% python3 -q
>>> import numpy as np
>>> np.set_printoptions(precision=3, suppress=True, linewidth=160)
>>> def rd(a):
...     return np.round(a, 3) + 0
... 
>>> m1 = np.load("mat.npy")
>>> rd(m1)
array([[-0.451,  0.445,  0.611, -0.406, -0.12 ,  0.211],
       [-0.79 , -0.085, -0.51 , -0.001,  0.301,  0.135],
       [ 0.226, -0.09 , -0.386, -0.884, -0.101,  0.029],
       [ 0.169, -0.24 ,  0.028,  0.087, -0.002,  0.951],
       [-0.282, -0.805,  0.301, -0.082, -0.389, -0.155],
       [-0.113,  0.284, -0.356,  0.198, -0.857,  0.083]])
>>> rng = np.random.default_rng(95)
>>> z = rng.permutation(6)
>>> z
array([0, 3, 2, 1, 5, 4])
>>> B = m1[z][:, z]
>>> rd(np.trace(B))
np.float64(-1.141)
>>> rd(np.sort(np.abs(np.linalg.eigvals(B))))
array([1., 1., 1., 1., 1., 1.])
>>> rd(np.diag(B))
array([-0.451,  0.087, -0.386, -0.085,  0.083, -0.389])
>>> rd(np.linalg.det(B)), rd(np.linalg.det(m1[z]))
(np.float64(-1.0), np.float64(-1.0))
>>> A = np.loadtxt("dump.csv", delimiter=",")
>>> rd(A)
array([[ 3.173,  3.745,  0.953],
       [-1.   ,  1.096, -4.775],
       [-1.37 , -3.503,  3.294],
       [-1.644, -3.691,  2.945],
       [ 1.803,  3.788, -2.72 ],
       [ 1.784,  3.777, -2.749],
       [-2.449, -4.065,  1.574],
       [ 3.132,  3.841,  0.659],
       [-1.983, -3.886,  2.443],
       [-0.268, -2.544,  4.296],
       [ 0.016, -2.251,  4.465],
       [-1.925, -3.856,  2.535],
       [-2.819, -1.891, -3.671],
       [ 2.545,  1.307,  4.101]])
>>> x = np.array([3, 3, -2])
>>> a = np.maximum(A @ x, 0)
>>> rd(a)
array([18.848,  9.839,  0.   ,  0.   , 22.214, 22.178,  0.   , 19.602,  0.   ,  0.   ,  0.   ,  0.   ,  0.   ,  3.354])
>>> np.flatnonzero(a > 1e-9)
array([ 0,  1,  4,  5,  7, 13])
>>> d = np.linalg.norm(A[:, None] - A[None], axis=-1)
>>> d[2].round(6).argsort(kind="stable")[:4]
array([ 2,  3, 11,  8])
>>> rd(d[:5, :5])
array([[0.   , 7.565, 8.869, 9.081, 3.92 ],
       [7.565, 0.   , 9.295, 9.107, 4.396],
       [8.869, 9.295, 0.   , 0.482, 9.97 ],
       [9.081, 9.107, 0.482, 0.   , 9.996],
       [3.92 , 4.396, 9.97 , 9.996, 0.   ]])
>>> d.shape
(14, 14)
>>> (d + 1e9 * np.eye(14)).round(6).argmin(axis=1)
array([ 7, 12,  3,  2,  5,  4,  8,  0, 11, 10,  9,  8,  1,  0])
>>> t3 = np.stack([A, 4 * A, A[::-1]])
>>> np.linalg.matrix_rank(t3)
array([2, 2, 2])
>>> np.linalg.matrix_rank(t3.reshape(3, -1))
np.int64(2)
>>> (t3 @ A.T).shape
(3, 14, 14)
>>> t3.shape
(3, 14, 3)
>>> left, sv, Vt = np.linalg.svd(A)
>>> np.argmax(sv[:-1] / (sv[1:] + 1e-6)) + 1
np.int64(2)
>>> B = left[:, :2] @ np.diag(sv[:2]) @ Vt[:2]
>>> rd(B)
array([[ 3.173,  3.745,  0.953],
       [-1.   ,  1.096, -4.775],
       [-1.37 , -3.503,  3.294],
       [-1.644, -3.691,  2.945],
       [ 1.803,  3.788, -2.72 ],
       [ 1.784,  3.777, -2.749],
       [-2.449, -4.065,  1.574],
       [ 3.132,  3.841,  0.659],
       [-1.983, -3.886,  2.443],
       [-0.268, -2.544,  4.296],
       [ 0.016, -2.251,  4.465],
       [-1.925, -3.856,  2.535],
       [-2.819, -1.891, -3.671],
       [ 2.545,  1.307,  4.101]])
>>> z = A[:, 0] > np.median(A[:, 0])
>>> r0 = A[z].mean(axis=0) - A[~z].mean(axis=0)
>>> rd(r0)
array([3.625, 4.494, 0.666])
>>> ((A - A.mean(axis=0)) @ r0 > 0).astype(int)
array([1, 1, 0, 0, 1, 1, 0, 1, 0, 0, 0, 0, 0, 1])
>>> rd((((A - A.mean(axis=0)) @ r0 > 0) == z).mean())
np.float64(0.786)
>>> np.argsort(-np.abs(r0).round(6), kind="stable")
array([1, 0, 2])
>>> F = np.load("test6.npy")
>>> F
array([[ 0,  0,  0,  0,  0],
       [-1,  2,  0,  0, -2],
       [ 0,  0,  0, -2, -1]])
>>> left, sv, Vt = np.linalg.svd(F)
>>> np.argmax(sv[:-1] / (sv[1:] + 1e-6)) + 1
np.int64(2)
>>> rd(sv)
array([3.135, 2.042, 0.   ])
>>> B = left[:, :2] @ np.diag(sv[:2]) @ Vt[:2]
>>> rd(np.linalg.norm(F - B) / np.linalg.norm(F))
np.float64(0.0)
>>> np.linalg.matrix_rank(F, rtol=0.05)
np.int64(2)
>>> np.allclose(F[:-1].T @ np.linalg.lstsq(F[:-1].T, F[-1])[0], F[-1])
False
>>> rd(F @ np.linalg.pinv(F) @ F)
array([[ 0.,  0.,  0.,  0.,  0.],
       [-1.,  2.,  0.,  0., -2.],
       [ 0.,  0.,  0., -2., -1.]])
>>> rd(np.linalg.svd(m1, compute_uv=False))
array([1., 1., 1., 1., 1., 1.])
>>> rd(np.linalg.pinv(m1))
array([[-0.451, -0.79 ,  0.226,  0.169, -0.282, -0.113],
       [ 0.445, -0.085, -0.09 , -0.24 , -0.805,  0.284],
       [ 0.611, -0.51 , -0.386,  0.028,  0.301, -0.356],
       [-0.406, -0.001, -0.884,  0.087, -0.082,  0.198],
       [-0.12 ,  0.301, -0.101, -0.002, -0.389, -0.857],
       [ 0.211,  0.135,  0.029,  0.951, -0.155,  0.083]])
>>> rd(m1.T @ m1)
array([[1., 0., 0., 0., 0., 0.],
       [0., 1., 0., 0., 0., 0.],
       [0., 0., 1., 0., 0., 0.],
       [0., 0., 0., 1., 0., 0.],
       [0., 0., 0., 0., 1., 0.],
       [0., 0., 0., 0., 0., 1.]])
>>> rd(np.linalg.norm(m1, axis=0))
array([1., 1., 1., 1., 1., 1.])
>>> rd(m1 @ m1.T)
array([[1., 0., 0., 0., 0., 0.],
       [0., 1., 0., 0., 0., 0.],
       [0., 0., 1., 0., 0., 0.],
       [0., 0., 0., 1., 0., 0.],
       [0., 0., 0., 0., 1., 0.],
       [0., 0., 0., 0., 0., 1.]])
